% python3 -q
>>> import numpy as np
>>> import numpy.linalg as la
>>> np.set_printoptions(suppress=True, linewidth=100)
>>> def rd(a):
...     return np.round(a, 4) + 0
... 
>>> F = np.load("test14.npy")
>>> F
array([[0, 0, 0, 0],
       [0, 0, 1, 1],
       [0, 1, 0, 1],
       [0, 1, 1, 0]])
>>> # symmetric, so the eigenvalues are real
>>> left, sig, VT = la.svd(F)
>>> evecs = VT[:(sig > 1e-8).sum()]
>>> rng = np.random.default_rng(641)
>>> x0 = F[0] + -1 * F[1] + rng.integers(2) * np.eye(4)[2]
>>> print(x0)
[ 0.  0.  0. -1.]
>>> np.allclose(evecs.T @ evecs @ x0, x0)
True
>>> print(rd(np.diag(evecs.T @ evecs)))
[0. 1. 1. 1.]
>>> rd(la.norm(x0 - evecs.T @ evecs @ x0))
np.float64(0.0)
>>> (F != 0).astype(int)
array([[0, 0, 0, 0],
       [0, 0, 1, 1],
       [0, 1, 0, 1],
       [0, 1, 1, 0]])
>>> print((la.matrix_power((F != 0) + (F.T != 0) + np.eye(4), 4) > 0).astype(int))
[[1 0 0 0]
 [0 1 1 1]
 [0 1 1 1]
 [0 1 1 1]]
>>> np.flatnonzero(la.matrix_power((F != 0) + (F.T != 0) + np.eye(4), 4)[0])
array([0])
>>> left, sig, VT = la.svd(F)
>>> np.argmax(sig[:-1] / (sig[1:] + 1e-6)) + 1
np.int64(3)
>>> rd(sig)
array([2., 1., 1., 0.])
>>> M2 = left[:, :3] @ np.diag(sig[:3]) @ VT[:3]
>>> la.matrix_rank(F, rtol=0.05)
np.int64(3)
>>> rd(M2)
array([[0., 0., 0., 0.],
       [0., 0., 1., 1.],
       [0., 1., 0., 1.],
       [0., 1., 1., 0.]])
>>> rd(la.norm(F - M2, 2)), sig[3]
(np.float64(0.0), np.float64(0.0))
>>> rd(np.abs(F - M2).max())
np.float64(0.0)
>>> m1 = np.load("x.npy")
>>> m1
array([[ 2.9966,  2.9997, -2.0049, -2.0164],
       [ 2.9875,  3.0038, -2.0009, -1.9918],
       [ 3.0169,  2.9965, -1.9961, -1.963 ],
       [ 2.9899,  2.9821, -1.9991, -2.02  ],
       [ 2.9979,  3.0031, -2.002 , -2.0075],
       [ 3.0211,  3.0189, -2.0159, -1.9902],
       [ 3.0132,  3.0091, -2.0201, -1.9652],
       [ 3.0122,  2.9495, -1.9991, -1.9942],
       [ 3.011 ,  2.9941, -2.0176, -2.0122],
       [ 3.0005,  3.0051, -2.0103, -2.0205],
       [-3.0089,  3.0004, -3.0145, -0.9986],
       [-2.9867,  2.9952, -2.9685, -0.9626],
       [-3.0327,  2.9764, -2.9916, -0.9956],
       [-2.9758,  2.9407, -2.9751, -0.9974],
       [-2.9999,  2.9863, -2.9657, -1.0255],
       [-3.0027,  3.0155, -3.01  , -0.9469],
       [-2.983 ,  3.0285, -2.9734, -0.9861],
       [-3.0284,  3.0007, -3.0197, -1.0069],
       [-3.0024,  2.9926, -3.0273, -1.0376],
       [-3.0006,  3.0293, -3.0019, -1.0217],
       [-0.0037, -0.0006,  0.9963,  0.9948],
       [-0.0136,  0.027 ,  1.0048,  1.003 ],
       [-0.0166, -0.0028,  1.0016,  0.9714],
       [-0.0149, -0.009 ,  1.0382,  0.9925],
       [ 0.0131, -0.0271,  1.0284,  1.0027],
       [ 0.0297, -0.0369,  0.995 ,  0.9813],
       [-0.029 , -0.0104,  1.0033,  1.022 ],
       [ 0.0071,  0.031 ,  0.9584,  0.9679],
       [ 0.0195, -0.0436,  0.9749,  1.0049],
       [-0.0113,  0.0179,  0.9602,  0.963 ]])
>>> lab = m1[:, 1] > np.median(m1[:, 1])
>>> r0 = m1[lab].mean(axis=0) - m1[~lab].mean(axis=0)
>>> rd(r0)
array([ 0.4039,  2.0208, -2.2742, -1.7199])
>>> np.argsort(-np.abs(r0).round(6), kind="stable")
array([2, 1, 3, 0])
